$ ipython --no-banner

In [1]: import numpy as np

In [2]: import numpy.linalg as la

In [3]: np.set_printoptions(precision=2, suppress=True, linewidth=200, floatmode="fixed")

In [4]: F = np.loadtxt("block10.csv", delimiter=",")

In [5]: print(F)
[[ -9.03   5.01   2.10   0.96   1.87  -3.00   6.03  -1.95   0.97   3.06   7.06 -10.04  10.00  -2.96  -3.01 -10.04]
 [  2.08  -8.02   4.00   0.03  -0.02   3.05   0.97   3.04   7.04  -8.08  -1.00   3.96  -3.95   8.05   3.02   3.99]
 [ 10.99   0.06  -8.04   1.00   2.02   1.99  -8.99   2.99  -3.96  -2.03  -3.00   5.00  -5.02   2.09   1.93   4.98]
 [ -7.00   3.03   1.99   0.92   1.99  -2.02   4.89  -1.00   2.00   1.05   6.10  -8.02   8.04  -0.97  -2.03  -8.03]
 [  5.08  -1.01  -2.11  -1.01  -1.97   0.94  -4.01  -0.02  -3.05   1.04  -4.97   6.01  -5.99  -0.91   0.98   5.97]
 [  4.99  -3.97  -0.04  -0.94  -1.92   2.04  -3.08   0.88   0.07  -2.04  -4.98   6.93  -6.95   1.98   1.90   6.97]
 [ -2.98   0.00   0.06   3.04   5.98   0.11   2.94   3.03   5.98  -6.04   8.98  -8.97   8.97   5.98   0.00  -8.99]
 [ -2.03  -5.00   5.96  -1.94  -4.01   0.99   2.98  -1.01   3.03  -1.06  -4.01   5.06  -5.08   1.07   0.97   5.02]
 [  0.97  -6.88   5.89  -2.94  -5.97   1.99   0.96  -1.03   2.12  -0.99  -8.06  10.09  -9.98   0.97   1.97   9.91]
 [  2.98   4.99  -5.99   1.04   2.02  -0.86  -3.96   0.03  -4.91   2.99   0.98  -1.98   1.95  -3.05  -1.05  -2.15]
 [ -4.94   6.97  -1.97   0.90   2.01  -2.94   2.04  -2.04  -2.96   4.90   4.98  -8.00   8.07  -4.95  -3.10  -8.07]]

In [6]: Y = np.array([[0, 1],
   ...:     [1, 1],
   ...:     [3, 1],
   ...:     [1, 1],
   ...:     [3, 2],
   ...:     [0, 3],
   ...:     [3, 2],
   ...:     [1, 0],
   ...:     [3, 1],
   ...:     [0, 3],
   ...:     [1, 3],
   ...:     [1, 0],
   ...:     [1, 1],
   ...:     [3, 0],
   ...:     [2, 2],
   ...:     [1, 2]])

In [7]: np.vstack([F, Y.T]).shape
Out[7]: (13, 16)

In [8]: vec = np.array([-2, 2, -1, -1, 0, 2, 0, -1, 0, -2, 0, -1, -1, -2, -2, 2])

In [9]: h1 = np.maximum(F @ vec, 0)

In [10]: np.flatnonzero(h1 > 1e-9)
Out[10]: array([ 0,  3,  4,  7,  8,  9, 10])

In [11]: print(np.maximum(F @ vec, 0) - np.maximum(-F @ vec, 0))
[  6.75 -19.18  -7.83   1.93   2.54  -3.46 -17.81   1.13   2.17   5.17  11.14]

In [12]: np.tanh(F @ vec)
Out[12]: array([ 1.00, -1.00, -1.00,  0.96,  0.99, -1.00, -1.00,  0.81,  0.97,  1.00,  1.00])

In [13]: feats = np.loadtxt("x.csv", delimiter=",")

In [14]: feats
Out[14]: 
array([[ 0.00,  0.00,  0.00,  0.00,  0.00,  0.00,  0.00,  0.00,  0.00,  0.00,  0.00],
       [ 0.00, -2.00,  0.00,  0.00,  0.00,  0.00,  0.00,  0.00,  0.00,  0.00,  0.00],
       [ 0.00,  0.00,  0.00,  0.00,  0.00,  0.00,  0.00,  0.00,  0.00,  0.00,  0.00],
       [ 0.00,  0.00,  0.00, -2.00,  0.00,  0.00,  0.00,  0.00,  0.00,  0.00,  0.00],
       [ 0.00,  0.00,  0.00,  0.00, -1.00,  0.00,  0.00,  0.00,  0.00,  0.00,  0.00],
       [ 0.00,  0.00,  0.00,  0.00,  0.00,  1.00,  0.00,  0.00,  0.00,  0.00,  0.00],
       [ 0.00,  0.00,  0.00,  0.00,  0.00,  0.00,  2.00,  0.00,  0.00,  0.00,  0.00],
       [ 0.00,  0.00,  0.00,  0.00,  0.00,  0.00,  0.00,  1.00,  0.00,  0.00,  0.00],
       [ 0.00,  0.00,  0.00,  0.00,  0.00,  0.00,  0.00,  0.00,  2.00,  0.00,  0.00],
       [ 0.00,  0.00,  0.00,  0.00,  0.00,  0.00,  0.00,  0.00,  0.00, -1.00,  0.00],
       [ 0.00,  0.00,  0.00,  0.00,  0.00,  0.00,  0.00,  0.00,  0.00,  0.00, -1.00]])

In [15]: rng = np.random.default_rng(899689)

In [16]: idx = rng.permutation(11)

In [17]: idx
Out[17]: array([ 3,  2,  0,  6,  4,  7,  9,  8,  5,  1, 10])

In [18]: Y = feats[idx][:, idx]

In [19]: np.diag(Y)
Out[19]: array([-2.00,  0.00,  0.00,  2.00, -1.00,  1.00, -1.00,  2.00,  1.00, -2.00, -1.00])

In [20]: print(np.trace(Y))
-1.0

In [21]: w, vecs = la.eigh(feats)

In [22]: vec = np.array([2, 2, 3, 1, 0, 3, 1, 1, 0, 3, 3])

In [23]: vec @ feats @ vec
Out[23]: np.float64(-16.0)

In [24]: np.abs(feats).sum(axis=1).max(), np.abs(w).max()
Out[24]: (np.float64(2.0), np.float64(2.0))

In [25]: print(vecs * np.maximum(w, 0) @ vecs.T)
[[0.00 0.00 0.00 0.00 0.00 0.00 0.00 0.00 0.00 0.00 0.00]
 [0.00 0.00 0.00 0.00 0.00 0.00 0.00 0.00 0.00 0.00 0.00]
 [0.00 0.00 0.00 0.00 0.00 0.00 0.00 0.00 0.00 0.00 0.00]
 [0.00 0.00 0.00 0.00 0.00 0.00 0.00 0.00 0.00 0.00 0.00]
 [0.00 0.00 0.00 0.00 0.00 0.00 0.00 0.00 0.00 0.00 0.00]
 [0.00 0.00 0.00 0.00 0.00 1.00 0.00 0.00 0.00 0.00 0.00]
 [0.00 0.00 0.00 0.00 0.00 0.00 2.00 0.00 0.00 0.00 0.00]
 [0.00 0.00 0.00 0.00 0.00 0.00 0.00 1.00 0.00 0.00 0.00]
 [0.00 0.00 0.00 0.00 0.00 0.00 0.00 0.00 2.00 0.00 0.00]
 [0.00 0.00 0.00 0.00 0.00 0.00 0.00 0.00 0.00 0.00 0.00]
 [0.00 0.00 0.00 0.00 0.00 0.00 0.00 0.00 0.00 0.00 0.00]]

In [26]: E = np.load("mat.npy")

In [27]: print(E)
[[ -6.27 -10.65  -0.90  17.83 -11.12  -3.91 -18.33 -17.83   6.74 -14.17   0.22  -0.72  -5.35 -10.90]
 [ -5.81  -9.75  -0.60  16.67 -10.33  -3.35 -17.31 -16.67   6.40 -13.64   0.26  -0.90  -5.16 -10.07]
 [ -3.03  -4.18   1.11   9.08  -5.30  -0.03 -10.57  -9.08   4.15  -9.80   0.38  -1.87  -3.77  -4.93]
 [ -2.39  -2.87   1.47   7.11  -4.05   0.69  -8.80  -7.11   3.57  -8.64   0.33  -2.02  -3.35  -3.72]
 [ -2.00  -2.07   1.67   5.83  -3.25   1.12  -7.62  -5.83   3.19  -7.84   0.29  -2.08  -3.05  -2.97]
 [ -1.70  -1.44   1.81   4.76  -2.61   1.43  -6.64  -4.76   2.87  -7.13   0.23  -2.11  -2.79  -2.38]
 [ -1.40  -0.82   1.92   3.65  -1.95   1.71  -5.60  -3.65   2.53  -6.34   0.15  -2.10  -2.50  -1.79]
 [ -0.61   0.65   1.75   0.05   0.02   1.90  -1.87  -0.05   1.25  -2.86  -0.27  -1.54  -1.19  -0.26]
 [ -0.44   0.50   1.08  -0.60   0.27   1.17  -0.63   0.60   0.67  -1.19  -0.38  -0.85  -0.52  -0.11]
 [ -0.25   0.20   0.48  -0.39   0.15   0.50  -0.19   0.39   0.30  -0.40  -0.25  -0.34  -0.19  -0.10]
 [ -0.19   0.13   0.33  -0.29   0.11   0.34  -0.12   0.29   0.21  -0.26  -0.18  -0.23  -0.12  -0.08]
 [ -0.10   0.06   0.16  -0.15   0.05   0.16  -0.06   0.15   0.11  -0.12  -0.10  -0.11  -0.06  -0.05]
 [ -0.08   0.05   0.13  -0.12   0.04   0.13  -0.04   0.12   0.08  -0.09  -0.08  -0.09  -0.04  -0.04]
 [  0.68  -0.08  -0.70   0.86  -0.21  -0.63   0.21  -0.86  -0.55   0.31   0.66   0.41   0.18   0.45]
 [  0.82  -0.06  -0.80   1.01  -0.23  -0.71   0.24  -1.01  -0.65   0.32   0.80   0.45   0.20   0.57]
 [  1.40   0.11  -1.13   1.55  -0.27  -0.91   0.37  -1.55  -1.02   0.32   1.34   0.57   0.24   1.06]
 [  2.27   0.52  -1.46   2.18  -0.22  -1.01   0.56  -2.18  -1.53   0.21   2.11   0.63   0.25   1.89]
 [  2.70   0.76  -1.58   2.44  -0.17  -1.01   0.67  -2.44  -1.77   0.12   2.49   0.62   0.24   2.32]
 [  3.56   1.31  -1.76   2.89  -0.01  -0.92   0.90  -2.89  -2.23  -0.07   3.22   0.57   0.21   3.20]
 [  4.05   1.66  -1.83   3.10   0.10  -0.84   1.04  -3.10  -2.50  -0.19   3.63   0.51   0.19   3.73]
 [  5.13   2.47  -1.94   3.50   0.39  -0.59   1.37  -3.50  -3.06  -0.48   4.51   0.36   0.13   4.90]
 [  6.47   3.55  -2.00   3.88   0.81  -0.18   1.81  -3.88  -3.73  -0.85   5.58   0.11   0.04   6.40]
 [  7.80   4.70  -1.99   4.16   1.29   0.30   2.29  -4.16  -4.40  -1.23   6.62  -0.18  -0.06   7.92]
 [ 13.04   9.63  -1.59   4.60   3.55   2.67   4.43  -4.60  -6.96  -2.75  10.60  -1.57  -0.47  14.15]
 [ 14.46  11.05  -1.42   4.59   4.23   3.40   5.06  -4.59  -7.65  -3.16  11.64  -1.99  -0.58  15.87]
 [ 17.67  14.33  -0.94   4.42   5.85   5.15   6.55  -4.42  -9.18  -4.08  13.97  -3.00  -0.85  19.82]
 [ 19.12  15.86  -0.70   4.28   6.62   5.98   7.25  -4.28  -9.88  -4.49  15.01  -3.47  -0.96  21.63]
 [ 26.81  24.19   0.82   3.12  10.92  10.65  11.19  -3.12 -13.54  -6.62  20.43  -6.12  -1.59  31.35]
 [ 27.08  24.49   0.88   3.07  11.07  10.82  11.33  -3.07 -13.67  -6.69  20.61  -6.21  -1.61  31.68]
 [ 30.46  28.27   1.64   2.35  13.08  13.00  13.16  -2.35 -15.27  -7.59  22.95  -7.44  -1.88  36.02]]

In [28]: # rows and columns are dependent

In [29]: np.abs(np.diag(la.qr(E)[1])) > 1e-9
Out[29]: array([ True,  True,  True, False, False, False, False, False, False, False, False, False, False, False])

In [30]: np.unique(E.round(6), axis=0).shape
Out[30]: (30, 14)
